$ ipython --no-banner

In [1]: import numpy as np

In [2]: np.set_printoptions(precision=3, suppress=True, linewidth=200)

In [3]: rnd = lambda a: np.round(a, 3) + 0

In [4]: W0 = np.loadtxt("block4.csv", delimiter=",")

In [5]: print(W0)
[[-0.11  -0.221  3.004  0.223  0.908  2.199  3.4    1.843  2.937  1.597  0.925  1.064  2.654]
 [-0.223 -0.419  3.186 -0.309  1.023  2.131  3.095  2.11   3.51   2.123  1.292  0.976  3.079]
 [ 0.141  0.708  2.796  0.602  1.085  2.563  3.049  1.646  3.175  1.798  1.098  1.09   2.705]
 [ 0.06   0.243  3.949 -0.309  0.625  1.792  2.381  1.649  3.04   1.961  0.38   0.606  3.171]
 [ 0.274  2.605  1.196 -0.023  0.403  2.101  2.613  0.905  1.3    2.378  3.314  0.876  3.121]
 [-0.129  2.938  1.675  0.374  0.908  1.942  3.228  1.043  2.24   2.457  3.442  0.94   3.18 ]
 [-0.339  2.909  0.651  0.24   1.002  2.069  3.146  1.098  2.288  1.966  3.027  0.729  2.951]
 [-0.119  3.34   1.061  0.148  0.644  1.946  3.286  1.423  1.586  2.546  3.099  1.442  3.05 ]
 [ 2.207  3.069  1.592  0.152  2.955  0.777  1.123  3.39   1.041  3.115  0.035  0.448  1.837]
 [ 1.412  3.16   1.789 -0.089  3.074  0.869  0.846  3.299  0.918  3.012  0.063  0.064  2.076]
 [ 1.939  3.322  1.897  0.071  3.146  0.771  0.921  3.018  0.7    3.026  0.157  0.283  1.389]
 [ 2.064  3.137  2.319  0.014  2.767  0.933  0.846  2.617  0.786  3.392  0.17   0.244  2.158]]

In [6]: f = np.array([6, -1])

In [7]: print(rnd(np.cross(W0[5, :3], W0[4, :3])))
[-0.85   0.613 -1.141]

In [8]: f, v = W0[11], W0[8]

In [9]: print(rnd(f @ v))
52.064

In [10]: pr = (f @ v) / (f @ f) * f

In [11]: print(rnd(v - pr))
[ 0.158 -0.046 -0.71   0.138  0.208 -0.149  0.283  0.792  0.261 -0.253 -0.134  0.206 -0.306]

In [12]: print(rnd(np.linalg.norm(f + v) ** 2 + np.linalg.norm(f - v) ** 2))
211.477

In [13]: print(np.linalg.matrix_rank(np.outer(f, v)))
1

In [14]: print(rnd((v - pr) @ f))
0.0

In [15]: W = np.array([[-8, 8],
    ...:     [2, -1],
    ...:     [7, -2],
    ...:     [-2, -9],
    ...:     [-8, -8],
    ...:     [9, -6],
    ...:     [2, -6],
    ...:     [9, 5],
    ...:     [-8, 1],
    ...:     [-1, 1],
    ...:     [7, 3],
    ...:     [-7, -6],
    ...:     [-9, -1]])

In [16]: c = np.array([0, 0])

In [17]: hid = np.maximum(W0 @ W + c, 0)

In [18]: print(np.linalg.matrix_rank(hid))
1

In [19]: print((hid > 0).astype(int))
[[1 0]
 [1 0]
 [1 0]
 [1 0]
 [1 0]
 [1 0]
 [1 0]
 [1 0]
 [0 0]
 [0 0]
 [0 0]
 [0 0]]

In [20]: C = np.array([[-3, 1], [-2, 3]])

In [21]: print((hid @ C).round(6).argmax(axis=1))
[1 1 1 1 1 1 1 1 0 0 0 0]

In [22]: mat = np.loadtxt("x.csv", delimiter=",")

In [23]: print(mat)
[[ 0.6    0.8   -1.4   -0.8    0.7   -0.4   -1.7   -0.3    0.     0.8  ]
 [-0.1    0.1    1.1   -1.2   -0.6    0.     0.8   -0.6   -0.7    0.9  ]
 [-0.593  0.767  1.226 -1.826  0.538 -1.018  0.065  2.098 -0.472 -2.441]
 [-0.5    0.8   -0.9   -0.5   -0.2    0.7   -0.2   -1.9   -1.2   -0.1  ]
 [-1.1   -0.6   -0.8    0.6   -1.     0.5    0.6    0.1   -0.5   -1.4  ]
 [ 0.6    0.1    0.1    1.1    0.6    0.9    1.1   -0.4    1.4   -0.1  ]
 [-1.     0.8    0.1    2.1   -1.8    0.3    1.9   -2.3    0.1    1.2  ]
 [-0.3    1.1    0.9   -2.     0.8   -0.9    0.2    1.7    0.    -2.2  ]
 [-0.4    2.    -0.3   -0.3    0.4    1.     1.2    1.6   -0.6    0.5  ]
 [-0.9    3.5   -0.4    1.3    1.7   -1.3   -2.2   -0.5    0.6    0.1  ]
 [-2.7   -0.4    0.8    1.5    0.1    0.9   -0.2   -1.1    0.8   -0.7  ]
 [ 0.     1.1   -1.7    1.    -0.4    2.3    0.1   -0.9    0.     0.   ]
 [ 1.2   -0.6    2.6   -0.6   -0.2    0.3   -0.1    0.5   -0.4    0.8  ]]

In [24]: vec = np.array([2, -3, -4, -1, 0, -3, 0, 2, 4, 5])

In [25]: y = mat @ vec

In [26]: c, lr = np.zeros(10), 1 / np.linalg.norm(mat, 2) ** 2

In [27]: for i in range(40):
    ...:     c -= lr * mat.T @ (mat @ c - y)
    ...:     if i % 10 == 0: print(i, round(np.linalg.norm(mat @ c - y), 3))
    ...: 
0 20.407
10 5.326
20 3.195
30 2.223

In [28]: print(rnd(np.linalg.cond(mat)))
11.041

In [29]: print(rnd(c))
[ 2.582 -3.103 -3.766 -0.128  0.689 -3.09   0.123  1.817  2.701  4.494]

In [30]: other = np.array([[2, -2, 2],
    ...:     [1, -1, 2],
    ...:     [-2, -1, 1],
    ...:     [1, 1, -2],
    ...:     [-2, 2, 1],
    ...:     [0, 0, 2],
    ...:     [-2, 0, -1],
    ...:     [2, -1, -1],
    ...:     [2, -2, 0],
    ...:     [-1, -1, 0],
    ...:     [0, 2, 0],
    ...:     [1, 0, -2],
    ...:     [2, -2, 1]])

In [31]: print(np.linalg.matrix_rank(W0 @ other))
3

In [32]: print(np.vstack([W0, other.T]).shape)
(15, 13)

In [33]: print(rnd(np.einsum("ij,ij->i", W0, W0)))
[49.959 59.019 51.477 51.397 49.351 61.595 52.949 59.325 53.3   51.224 50.528 52.439]

In [34]: Q, vecs = np.linalg.qr(mat[:, :6])[0], np.linalg.qr(mat[:, 6:])[0]

In [35]: sig = np.linalg.svd(Q.T @ vecs, compute_uv=False)

In [36]: print(rnd(np.degrees(np.arccos(sig.clip(0, 1)))))
[19.826 30.421 46.561 64.596]

In [37]: print(rnd(sig))
[0.941 0.862 0.688 0.429]

In [38]: data = np.load("layer14.npy")

In [39]: print(data)
[[ 10   5   2  -2  -2]
 [  5  -6   2   0   3]
 [  2   2  -8 -10  -3]
 [ -2   0 -10   2  -1]
 [ -2   3  -3  -1  -4]]

In [40]: # symmetric, so the eigenvalues are real

In [41]: other = data ** -1
---------------------------------------------------------------------------
ValueError                                Traceback (most recent call last)
Cell In[41], line 1
----> 1 other = data ** -1

ValueError: Integers to negative integer powers are not allowed.

In [42]: other = np.linalg.inv(data)

In [43]: print(rnd(np.linalg.inv(other)))
[[ 10.   5.   2.  -2.  -2.]
 [  5.  -6.   2.   0.   3.]
 [  2.   2.  -8. -10.  -3.]
 [ -2.   0. -10.   2.  -1.]
 [ -2.   3.  -3.  -1.  -4.]]

In [44]: print((np.abs(other) > 1e-9).astype(int))
[[1 1 1 1 1]
 [1 1 1 1 1]
 [1 1 1 1 1]
 [1 1 1 1 1]
 [1 1 1 1 1]]

In [45]: print(rnd(np.linalg.cond(data)))
9.369

In [46]: print(rnd(np.linalg.det(data) * other))
[[-1476. -1262.   186.  -640.  -188.]
 [-1262.  4004.  -228.  -444.  3916.]
 [  186.  -228.   441.  1861. -1060.]
 [ -640.  -444.  1861. -1387. -1062.]
 [ -188.  3916. -1060. -1062.  8852.]]

In [47]: print(rnd(np.linalg.det(data) * np.linalg.det(other)))
1.0

In [48]: w, vecs = np.linalg.eigh(data)

In [49]: vec = np.array([-2, -1, 0, -1, 2])

In [50]: print((np.sign(vecs[:, -1].round(6)) == np.sign(vecs[0, -1].round(6))).astype(int))
[1 1 1 0 0]

In [51]: print(rnd(np.linalg.eigvalsh(data[1:, 1:])))
[-15.697  -6.952  -1.633   8.282]

In [52]: print(np.abs(data).sum(axis=1).max(), rnd(np.abs(w).max()))
25 15.767

In [53]: print(vec @ data @ vec)
40

In [54]: print(vec @ data @ vec / (vec @ vec), rnd(w[0]), rnd(w[-1]))
4.0 -15.767 13.315

In [55]: E = np.load("out19.npy")

In [56]: print(E)
[[ 1.5 -0.5 -1.2  0.8  0.4 -0.2 -0.4 -0.9]
 [ 0.4  0.2  1.1 -1.5 -1.7 -0.9  0.4 -0.3]
 [-1.5  4.5  5.  -0.5  5.  -3.5  8.5  3.5]
 [ 0.5 -0.4  1.4 -0.6 -0.2  0.3  0.7 -0.2]
 [-0.4 -0.5 -0.2  2.4 -0.1  1.1  0.4  1.2]
 [-1.1 -1.7  1.6 -0.7  0.4 -1.1 -1.4  1.2]
 [ 0.8  0.2  2.1  1.7  0.5 -0.3  0.8 -0.9]
 [-0.7 -0.8 -1.1  0.  -0.1  0.1 -0.1  1.7]
 [ 2.1 -0.2  0.5 -0.8  0.8  1.9 -0.7  0.5]
 [-2.1 -0.7 -0.4 -0.3 -0.6  0.5 -1.1 -0.1]
 [-0.8  0.9  0.7 -0.3 -0.2  1.1  0.7  0.9]
 [-0.2 -0.5  0.1 -1.  -0.7 -0.6  2.   0. ]]

In [57]: other = np.c_[E[:, :6] @ np.array([[5, -3, 4, -4, 5, 3],
    ...:     [4, 1, -1, 4, -1, -1],
    ...:     [-1, 5, 4, -2, 5, -2],
    ...:     [5, 0, -5, 4, -4, -1],
    ...:     [4, 0, 3, -5, -3, 1],
    ...:     [0, -4, -5, -1, -1, -3]]), np.array([1, -3, 2, 1, -3, -1, -1, 2, 0, 3, 2, -3])]

In [58]: print(rnd(other))
[[ 12.3 -10.2  -0.1  -4.2  -2.2   7.6   1. ]
 [-12.6   8.1  12.7   0.4  19.3   1.3  -3. ]
 [ 23.   48.   44.5  -9.5   3.5  -3.    2. ]
 [ -4.3   3.9   8.9  -8.1  12.6  -1.4   1. ]
 [  7.8  -4.7 -19.7   9.  -12.9  -6.1  -3. ]
 [-15.8  14.   13.9  -9.3   6.9  -0.4  -1. ]
 [ 13.2   9.5   5.9  -2.    6.3  -2.3  -1. ]
 [ -6.   -4.6  -7.2   2.2  -8.    0.5   2. ]
 [  8.4 -11.6   7.5 -19.3  12.1   1.4   0. ]
 [-16.8   1.6 -12.1   7.7  -9.3  -6.6   3. ]
 [ -3.4   2.4  -5.9   4.1  -0.7  -7.9   2. ]
 [-10.9   3.    6.   -1.3   6.7   1.8  -3. ]]

In [59]: print(np.linalg.matrix_rank(other))
7

In [60]: print(rnd(np.linalg.lstsq(E, other[:, 0])[0]))
[ 5.  4. -1.  5.  4.  0.  0.  0.]

In [61]: print(rnd(np.linalg.norm(np.linalg.qr(E)[0].T @ other, axis=0) ** 2 / ((other ** 2).sum(axis=0) + 1e-12)))
[1.    1.    1.    1.    1.    1.    0.616]
